$ python3 -q
>>> import numpy as np
>>> from numpy import linalg as LA
>>> np.set_printoptions(suppress=True, linewidth=140)
>>> W0 = np.load("arr.npy")
>>> W0.round(2)
array([[0.5 , 0.  , 0.  , 0.5 , 0.  , 0.  ],
       [0.  , 0.67, 0.  , 0.  , 0.33, 0.  ],
       [0.  , 0.  , 0.67, 0.  , 0.33, 0.  ],
       [0.  , 0.  , 0.  , 1.  , 0.  , 0.  ],
       [0.  , 0.33, 0.33, 0.  , 0.33, 0.  ],
       [0.  , 0.  , 0.33, 0.  , 0.33, 0.33]])
>>> T = np.stack([W0, 5 * W0, W0[::-1]])
>>> (T @ W0.T).shape
(3, 6, 6)
>>> LA.matrix_rank(T)
array([5, 5, 5])
>>> np.flatnonzero(LA.matrix_power((W0 != 0) + (W0.T != 0) + np.eye(6), 6)[0])
array([0, 3])
>>> (LA.matrix_power((W0 != 0) + (W0.T != 0) + np.eye(6), 6) > 0).astype(int)
array([[1, 0, 0, 1, 0, 0],
       [0, 1, 1, 0, 1, 1],
       [0, 1, 1, 0, 1, 1],
       [1, 0, 0, 1, 0, 0],
       [0, 1, 1, 0, 1, 1],
       [0, 1, 1, 0, 1, 1]])
>>> np.round(W0 @ W0, 2)
array([[0.25, 0.  , 0.  , 0.75, 0.  , 0.  ],
       [0.  , 0.56, 0.11, 0.  , 0.33, 0.  ],
       [0.  , 0.11, 0.56, 0.  , 0.33, 0.  ],
       [0.  , 0.  , 0.  , 1.  , 0.  , 0.  ],
       [0.  , 0.33, 0.33, 0.  , 0.33, 0.  ],
       [0.  , 0.11, 0.44, 0.  , 0.33, 0.11]])
>>> round(LA.det(W0), 2)
np.float64(0.0)
>>> np.round(np.sort(LA.eigvals(W0).real), 2) + 0
array([0.  , 0.33, 0.5 , 0.67, 1.  , 1.  ])
>>> (W0 != 0).astype(int)
array([[1, 0, 0, 1, 0, 0],
       [0, 1, 0, 0, 1, 0],
       [0, 0, 1, 0, 1, 0],
       [0, 0, 0, 1, 0, 0],
       [0, 1, 1, 0, 1, 0],
       [0, 0, 1, 0, 1, 1]])
>>> round(LA.norm(W0, 2) / LA.norm(W0), 2)
np.float64(0.63)
>>> np.argsort(-LA.norm(W0, axis=0).round(6), kind="stable")[:3]
array([3, 2, 1])
>>> LA.matrix_rank(W0, rtol=0.1)
np.int64(5)
>>> LA.cond(W0) > 100
np.True_
>>> r0, v = W0[1], W0[3]
>>> r0 @ v
np.float64(0.0)
>>> pr = (r0 @ v) / (r0 @ r0) * r0
>>> np.round(np.outer(r0, v), 2)
array([[0.  , 0.  , 0.  , 0.  , 0.  , 0.  ],
       [0.  , 0.  , 0.  , 0.67, 0.  , 0.  ],
       [0.  , 0.  , 0.  , 0.  , 0.  , 0.  ],
       [0.  , 0.  , 0.  , 0.  , 0.  , 0.  ],
       [0.  , 0.  , 0.  , 0.33, 0.  , 0.  ],
       [0.  , 0.  , 0.  , 0.  , 0.  , 0.  ]])
>>> (v - pr) @ r0
np.float64(0.0)
>>> pr
array([0., 0., 0., 0., 0., 0.])
>>> np.round(W0 @ LA.pinv(W0) @ W0, 2) + 0
array([[0.5 , 0.  , 0.  , 0.5 , 0.  , 0.  ],
       [0.  , 0.67, 0.  , 0.  , 0.33, 0.  ],
       [0.  , 0.  , 0.67, 0.  , 0.33, 0.  ],
       [0.  , 0.  , 0.  , 1.  , 0.  , 0.  ],
       [0.  , 0.33, 0.33, 0.  , 0.33, 0.  ],
       [0.  , 0.  , 0.33, 0.  , 0.33, 0.33]])
>>> np.abs(np.diag(LA.qr(W0)[1])) > 1e-9
array([ True,  True,  True,  True,  True, False])
>>> np.unique(W0.round(6), axis=0).shape
(6, 6)
>>> np.allclose(W0[:-1].T @ LA.lstsq(W0[:-1].T, W0[-1])[0], W0[-1])
False
>>> np.round(np.trace(LA.pinv(W0) @ W0), 2)
np.float64(5.0)
